>>> import numpy as np
>>> np.set_printoptions(suppress=True, linewidth=120)
>>> tidy = lambda a: np.round(a, 2) + 0
>>> K = np.array([[-2, 2, 3], [-2, 2, 3], [-1, 1, 0], [-2, 2, 0]])
>>> # rows 0 and 1 are equal
>>> r = np.linalg.matrix_rank(K)
>>> r
np.int64(2)
>>> N = np.linalg.svd(K)[2][r:].T
>>> [int(np.linalg.matrix_rank(np.delete(K, i, axis=0))) for i in range(4)]
[2, 2, 2, 2]
>>> [int(np.linalg.matrix_rank(K[:, :j + 1])) for j in range(3)]
[1, 1, 2]
>>> np.allclose(K @ N, 0)
True
>>> t = np.radians(90)
>>> r_ = np.eye(3)
>>> r_[0, 0] = r_[2, 2] = np.cos(t)
>>> r_[0, 2], r_[2, 0] = -np.sin(t), np.sin(t)
>>> tidy(r_)
array([[ 0.,  0., -1.],
       [ 0.,  1.,  0.],
       [ 1.,  0.,  0.]])
>>> out = K @ r_.T
>>> tidy(out)
array([[-3.,  2., -2.],
       [-3.,  2., -2.],
       [ 0.,  1., -1.],
       [ 0.,  2., -2.]])
>>> np.allclose(K @ K.T, out @ out.T)
True
>>> tidy(np.linalg.norm(K, 2) / np.linalg.norm(K))
np.float64(0.95)
>>> r0 = np.array([-3, -3])
>>> np.cross(K[0, :3], K[2, :3])
array([-3, -3,  0])
>>> np.correlate(K[0], K[2], "full")
array([ 0, -2,  4,  1, -3])
>>> np.convolve(K[0], r0)
array([  6,   0, -15,  -9])
>>> Uu, sigma, VT = np.linalg.svd(K)
>>> V = VT[:(sigma > 1e-8).sum()]
>>> rng = np.random.default_rng(3108)
>>> vec = K[0] + -2 * K[2] + rng.integers(2) * np.eye(3)[2]
>>> vec
array([0., 0., 3.])
>>> tidy(np.linalg.norm(vec - V.T @ V @ vec))
np.float64(0.0)
>>> np.allclose(V.T @ V @ vec, vec)
True
>>> tidy(V.T @ V)
array([[ 0.5, -0.5,  0. ],
       [-0.5,  0.5,  0. ],
       [ 0. ,  0. ,  1. ]])
>>> E = np.loadtxt("case0.csv", delimiter=",")
>>> tidy(E)
array([[ -1.79,  -8.02,  -6.76,   2.  ],
       [ -0.84,  -4.01,  -3.07,   2.  ],
       [  5.32,   1.14,   0.03,   2.  ],
       [ -0.68,  -7.63,  -6.73,   2.  ],
       [  1.18,  -1.2 ,  -0.93,   2.  ],
       [ -0.51,   0.69,   1.53,   2.  ],
       [  2.54,   6.12,   5.94,   2.  ],
       [ -0.64,  -0.47,   0.41,   2.  ],
       [  5.32,  -0.37,  -1.48,   2.  ],
       [  1.66,  -3.52,  -3.4 ,   2.  ],
       [  3.59,  -6.74,  -7.27,   2.  ],
       [  1.55,  -1.01,  -0.86,   2.  ],
       [  1.6 ,   3.12,   3.26,   2.  ],
       [  2.5 ,   4.79,   4.62,   2.  ],
       [  3.01,   3.67,   3.33,   2.  ],
       [  3.17,  -1.7 ,  -2.09,   2.  ],
       [ -3.66,  -2.38,  -0.49,   2.  ],
       [  1.47,   0.73,   0.91,   2.  ],
       [  4.04,   1.19,   0.51,   2.  ],
       [  4.42,   1.45,   0.64,   2.  ],
       [  1.12,  -7.11,  -6.82,   2.  ],
       [  2.52,  -1.23,  -1.41,   2.  ],
       [  2.49,  -1.89,  -2.06,   2.  ],
       [  2.89,   1.45,   1.16,   2.  ],
       [  4.35,   2.03,   1.25,   2.  ],
       [ -2.88, -13.3 , -11.68,   2.  ],
       [  2.28,  -3.76,  -3.85,   2.  ],
       [  2.89,   2.72,   2.42,   2.  ],
       [  8.19,  -2.51,  -4.57,   2.  ]])
>>> # rank 3
>>> Uu, sigma, VT = np.linalg.svd(E)
>>> tidy(sigma)
array([32.53, 18.88,  7.15,  0.  ])
>>> out = Uu[:, :3] @ np.diag(sigma[:3]) @ VT[:3]
>>> np.linalg.matrix_rank(E, rtol=0.05)
np.int64(3)
>>> tidy(np.abs(E - out).max())
np.float64(0.0)
>>> np.linalg.matrix_rank(out)
np.int64(3)
>>> tidy(out)
array([[ -1.79,  -8.02,  -6.76,   2.  ],
       [ -0.84,  -4.01,  -3.07,   2.  ],
       [  5.32,   1.14,   0.03,   2.  ],
       [ -0.68,  -7.63,  -6.73,   2.  ],
       [  1.18,  -1.2 ,  -0.93,   2.  ],
       [ -0.51,   0.69,   1.53,   2.  ],
       [  2.54,   6.12,   5.94,   2.  ],
       [ -0.64,  -0.47,   0.41,   2.  ],
       [  5.32,  -0.37,  -1.48,   2.  ],
       [  1.66,  -3.52,  -3.4 ,   2.  ],
       [  3.59,  -6.74,  -7.27,   2.  ],
       [  1.55,  -1.01,  -0.86,   2.  ],
       [  1.6 ,   3.12,   3.26,   2.  ],
       [  2.5 ,   4.79,   4.62,   2.  ],
       [  3.01,   3.67,   3.33,   2.  ],
       [  3.17,  -1.7 ,  -2.09,   2.  ],
       [ -3.66,  -2.38,  -0.49,   2.  ],
       [  1.47,   0.73,   0.91,   2.  ],
       [  4.04,   1.19,   0.51,   2.  ],
       [  4.42,   1.45,   0.64,   2.  ],
       [  1.12,  -7.11,  -6.82,   2.  ],
       [  2.52,  -1.23,  -1.41,   2.  ],
       [  2.49,  -1.89,  -2.06,   2.  ],
       [  2.89,   1.45,   1.16,   2.  ],
       [  4.35,   2.03,   1.25,   2.  ],
       [ -2.88, -13.3 , -11.68,   2.  ],
       [  2.28,  -3.76,  -3.85,   2.  ],
       [  2.89,   2.72,   2.42,   2.  ],
       [  8.19,  -2.51,  -4.57,   2.  ]])
>>> tidy(np.linalg.norm(E - out) / np.linalg.norm(E))
np.float64(0.0)
>>> lab = out[:, 0] > np.median(out[:, 0])
>>> r0 = out[lab].mean(axis=0) - out[~lab].mean(axis=0)
>>> lab.astype(int)
array([0, 0, 1, 0, 0, 0, 1, 0, 1, 0, 1, 0, 0, 1, 1, 1, 0, 0, 1, 1, 0, 1, 0, 1, 1, 0, 0, 1, 1])
>>> tidy((((out - out.mean(axis=0)) @ r0 > 0) == lab).mean())
np.float64(0.83)
>>> np.argsort(-np.abs(r0).round(6), kind="stable")
array([1, 0, 2, 3])
>>> tidy(r0)
array([3.75, 4.17, 2.92, 0.  ])
>>> feats = np.load("out16.npy")
>>> feats
array([[-16.01,   9.72,   5.45,   3.64],
       [-14.52,   8.41,   6.06,   6.25],
       [-15.02,   8.94,   5.73,   5.17],
       [-15.46,  10.42,   4.85,   7.95],
       [-15.22,  11.66,   5.39,   3.03],
       [-13.69,  10.48,   7.09,   5.07],
       [-15.52,  11.18,   4.01,   4.25],
       [-15.02,  10.15,   5.38,   4.64],
       [-16.1 ,   9.1 ,   3.9 ,   5.86],
       [-13.58,  10.68,   5.34,   5.65],
       [-14.02,   9.31,   5.95,   5.3 ],
       [-14.76,  11.25,   4.69,   3.43],
       [-14.15,   9.96,   5.17,   5.51],
       [-15.62,   8.3 ,   4.35,   5.66],
       [-15.42,  10.52,   5.55,   4.06],
       [-13.19,  10.31,   5.4 ,   5.61],
       [-14.82,  10.58,   5.65,   4.07]])
>>> Ac = feats - feats.mean(axis=0)
>>> V = np.linalg.svd(Ac)[2][:1]
>>> out = Ac - Ac @ V.T @ V
>>> np.linalg.norm(out, axis=1).round(6).argmax()
np.int64(5)
>>> tidy(np.cov(Ac @ V.T, rowvar=False))
np.float64(1.84)
>>> tidy(np.linalg.norm(out) / np.linalg.norm(Ac))
np.float64(0.71)
>>> tidy((Ac @ V.T).std(axis=0))
array([1.31])
>>> tidy(np.diag(V.T @ V))
array([0.01, 0.29, 0.  , 0.71])
>>> cov = np.cov(feats, rowvar=False)
>>> tidy(np.corrcoef(feats[:, 2], feats[:, 0])[0, 1])
np.float64(0.57)
>>> np.argwhere(np.triu(np.abs(np.corrcoef(feats.T)) > 0.8, 1))
array([], shape=(0, 2), dtype=int64)
>>> np.argsort(-feats.std(axis=0).round(6), kind="stable")
array([3, 1, 0, 2])
>>> cov.shape
(4, 4)
>>> A = np.loadtxt("run4.csv", delimiter=",")
>>> A
array([[ 0., -2.],
       [ 0.,  0.]])
>>> # rank 1
>>> W1 = np.array([[2, 0, 0, 2, 2], [1, 1, 1, 0, 1]])
>>> c = np.array([3, 2, 1, 1, 0])
>>> H = np.maximum(A @ W1 + c, 0)
>>> (H > 0).mean(axis=0)
array([1. , 0.5, 0.5, 1. , 0. ])
>>> (H > 0).astype(int)
array([[1, 0, 0, 1, 0],
       [1, 1, 1, 1, 0]])
>>> np.linalg.matrix_rank(H)
np.int64(2)
>>> basis = np.array([[4, -9], [5, 6], [8, 1], [8, 3], [-2, -1]])
>>> (H @ basis).round(6).argmax(axis=1)
array([0, 0])
>>> W1 @ basis
array([[ 20, -14],
       [ 15,  -3]])
>>> r = np.linalg.matrix_rank(A)
>>> r
np.int64(1)
>>> N = np.linalg.svd(A)[2][r:].T
>>> np.allclose(A @ N, 0)
True
>>> [int(np.linalg.matrix_rank(np.delete(A, i, axis=0))) for i in range(2)]
[0, 1]
>>> [int(np.linalg.matrix_rank(A[:i])) for i in range(1, len(A) + 1)]
[1, 1]
>>> A @ A
array([[0., 0.],
       [0., 0.]])
>>> np.trace(A)
np.float64(0.0)
>>> np.allclose(A, A.T)
False
>>> tidy(np.sort(np.abs(np.linalg.eigvals(A))))
array([0., 0.])
>>> tidy(np.linalg.matrix_power(A, 3))
array([[0., 0.],
       [0., 0.]])
>>> out = np.array([[1, 0], [3, -2]])
>>> out.T @ A.T
array([[-6.,  0.],
       [ 4.,  0.]])
>>> np.einsum("ij->j", A)
array([ 0., -2.])
>>> np.einsum("ik,kj->ij", A, out)
array([[-6.,  4.],
       [ 0.,  0.]])
>>> np.einsum("ik,kj->ji", A, out)
array([[-6.,  0.],
       [ 4.,  0.]])
